In [1]: import numpy as np

In [2]: np.set_printoptions(precision=2, suppress=True, linewidth=200)

In [3]: A = np.load("layer17.npy")

In [4]: A
Out[4]: 
array([[-6. ,  5.5,  1. , 10.5, -3. ,  3. ,  1. ],
       [-0.2,  0.4, -2. ,  0.5,  1. ,  1.7,  0.7],
       [ 0.1, -0.8,  0.1,  0.7, -0.8, -1.4, -1.2],
       [-1. ,  0.7,  0.4,  1.7,  1.3, -0.2,  0.6],
       [ 0.5, -0.2, -1.7,  0.5, -1. , -0.5, -0.4],
       [ 1.1,  0.9, -0.9, -0.4, -0.3, -0.8, -0.9],
       [-0.7,  1.4,  0.2,  0.7,  1.3,  2.3, -1.3],
       [ 0.7,  1.5, -0.4,  1. ,  1.7,  0.1, -2.2],
       [-1.2, -0.3, -0.1, -0.5, -0.3,  0. , -1.3],
       [-0.2, -1.4,  0.4, -0.5,  0.6,  0.5, -0.8],
       [ 0.9,  1. , -0.6, -0.5, -0.9,  1.4, -1.4],
       [ 0.2,  2.5,  1.3,  0.5, -0.8, -0.4,  1.6]])

In [5]: x = np.array([8, -4, 0, 8, 0, -2, 1])

In [6]: rhs = A @ x

In [7]: np.round(np.linalg.lstsq(A, rhs)[0], 2) + 0
Out[7]: array([ 8., -4.,  0.,  8.,  0., -2.,  1.])

In [8]: np.round(np.linalg.solve(A.T @ A, A.T @ rhs), 2) + 0
Out[8]: array([ 8., -4.,  0.,  8.,  0., -2.,  1.])

In [9]: rhs
Out[9]: array([  9. ,  -1.9,  11.2,   3.8,   9.4,   2.7, -11.5,   5.2, -13.7,  -1.8,  -5. ,  -2. ])

In [10]: try:
    ...:     np.linalg.solve(A, rhs)
    ...: except np.linalg.LinAlgError as e:
    ...:     print(e)
    ...: 
Last 2 dimensions of the array must be square

In [11]: rng = np.random.default_rng(35)

In [12]: rhs = rhs + 0.1 * rng.normal(size=12)

In [13]: rhs
Out[13]: array([  8.89,  -1.82,  11.32,   3.87,   9.54,   2.7 , -11.64,   5.19, -13.65,  -1.76,  -5.06,  -2.21])

In [14]: b, *_ = np.linalg.lstsq(A, rhs)

In [15]: np.round(A.T @ (rhs - A @ b), 2) + 0
Out[15]: array([0., 0., 0., 0., 0., 0., 0.])

In [16]: [round(float(np.linalg.norm(np.linalg.solve(A.T @ A + lam * np.eye(7), A.T @ rhs))), 2) for lam in (0, 1, 10, 100)]
Out[16]: [12.24, 8.76, 3.73, 0.77]

In [17]: proj = A @ np.linalg.solve(A.T @ A, A.T)

In [18]: proj @ A[:, 4]
Out[18]: array([-3. ,  1. , -0.8,  1.3, -1. , -0.3,  1.3,  1.7, -0.3,  0.6, -0.9, -0.8])

In [19]: np.diag(proj)
Out[19]: array([0.98, 0.7 , 0.42, 0.4 , 0.43, 0.36, 0.5 , 0.72, 0.92, 0.3 , 0.6 , 0.67])

In [20]: W = np.array([[4, 2, 4, 4, 5, 2],
    ...:     [1, 1, 3, 3, 2, 0],
    ...:     [5, 1, 3, 2, 1, 4],
    ...:     [3, 2, 2, 5, 4, 2],
    ...:     [0, 1, 3, 3, 3, 4],
    ...:     [3, 0, 0, 0, 4, 3],
    ...:     [0, 3, 0, 2, 3, 4]])

In [21]: b = np.array([-2, 2, -2, 1, 1, -1])

In [22]: act = np.maximum(A @ W + b, 0)

In [23]: np.linalg.matrix_rank(act)
Out[23]: np.int64(6)

In [24]: C = np.array([[2, 3], [1, 2], [-3, -3], [-1, 3], [3, -2], [-2, 2]])

In [25]: act @ C
Out[25]: 
array([[ 77. , 180.5],
       [ 30.9,   2.7],
       [  0. ,   0. ],
       [ -6.8,  44.5],
       [  0. ,   0. ],
       [ -3.3,   3.5],
       [ 14.8,  17.1],
       [ -8. ,   0. ],
       [  0. ,   0. ],
       [  0. ,   0. ],
       [ 15.4,  -0.3],
       [  3.9,  58.9]])

In [26]: W @ C
Out[26]: 
array([[  5,  10],
       [ -3,   1],
       [ -5,  20],
       [  5,  18],
       [-10,   4],
       [ 12,   7],
       [  2,  14]])

In [27]: u, r1 = A[5], A[11]

In [28]: round(float(u @ r1), 2)
Out[28]: 0.22

In [29]: p = (u @ r1) / (u @ u) * u

In [30]: round(np.linalg.norm(u + r1) ** 2 + np.linalg.norm(u - r1) ** 2, 2)
Out[30]: np.float64(32.24)

In [31]: (r1 - p) @ u
Out[31]: np.float64(0.0)

In [32]: mat = np.loadtxt("a.csv", delimiter=",")

In [33]: mat
Out[33]: 
array([[-0.78,  1.82,  1.95,  0.78],
       [-0.24,  0.56,  0.6 ,  0.24],
       [-0.3 ,  0.7 ,  0.75,  0.3 ],
       [ 0.48, -1.12, -1.2 , -0.48],
       [-0.06,  0.14,  0.15,  0.06],
       [-0.72,  1.68,  1.8 ,  0.72],
       [ 0.18, -0.42, -0.45, -0.18],
       [-0.42,  0.98,  1.05,  0.42]])

In [34]: def softmax(z):
    ...:     e = np.exp(z - z.max(axis=-1, keepdims=True))
    ...:     return e / e.sum(axis=-1, keepdims=True)
    ...: 

In [35]: softmax(mat).sum(axis=1)
Out[35]: array([1., 1., 1., 1., 1., 1., 1., 1.])

In [36]: scores = mat @ mat.T / np.sqrt(4)

In [37]: softmax(scores)[7] @ mat
Out[37]: array([-0.57,  1.33,  1.43,  0.57])

In [38]: Uu, s, vt = np.linalg.svd(mat, full_matrices=False)

In [39]: round(np.sqrt((s ** 2).sum()), 2), round(np.linalg.norm(mat), 2)
Out[39]: (np.float64(4.85), np.float64(4.85))

In [40]: (s > 1e-8).sum()
Out[40]: np.int64(1)

In [41]: np.round(Uu.T @ mat @ vt.T, 2) + 0
Out[41]: 
array([[4.85, 0.  , 0.  , 0.  ],
       [0.  , 0.  , 0.  , 0.  ],
       [0.  , 0.  , 0.  , 0.  ],
       [0.  , 0.  , 0.  , 0.  ]])

In [42]: s.round(2) + 0
Out[42]: array([4.85, 0.  , 0.  , 0.  ])

In [43]: np.cumsum(s ** 2) / np.sum(s ** 2)
Out[43]: array([1., 1., 1., 1.])

In [44]: np.round(vt @ vt.T, 2) + 0
Out[44]: 
array([[1., 0., 0., 0.],
       [0., 1., 0., 0.],
       [0., 0., 1., 0.],
       [0., 0., 0., 1.]])

In [45]: np.abs(Uu[:, 0]).round(6).argmax()
Out[45]: np.int64(0)

In [46]: np.abs(vt[0])
Out[46]: array([0.27, 0.63, 0.68, 0.27])

In [47]: np.round(Uu.T @ Uu, 2) + 0
Out[47]: 
array([[1., 0., 0., 0.],
       [0., 1., 0., 0.],
       [0., 0., 1., 0.],
       [0., 0., 0., 1.]])
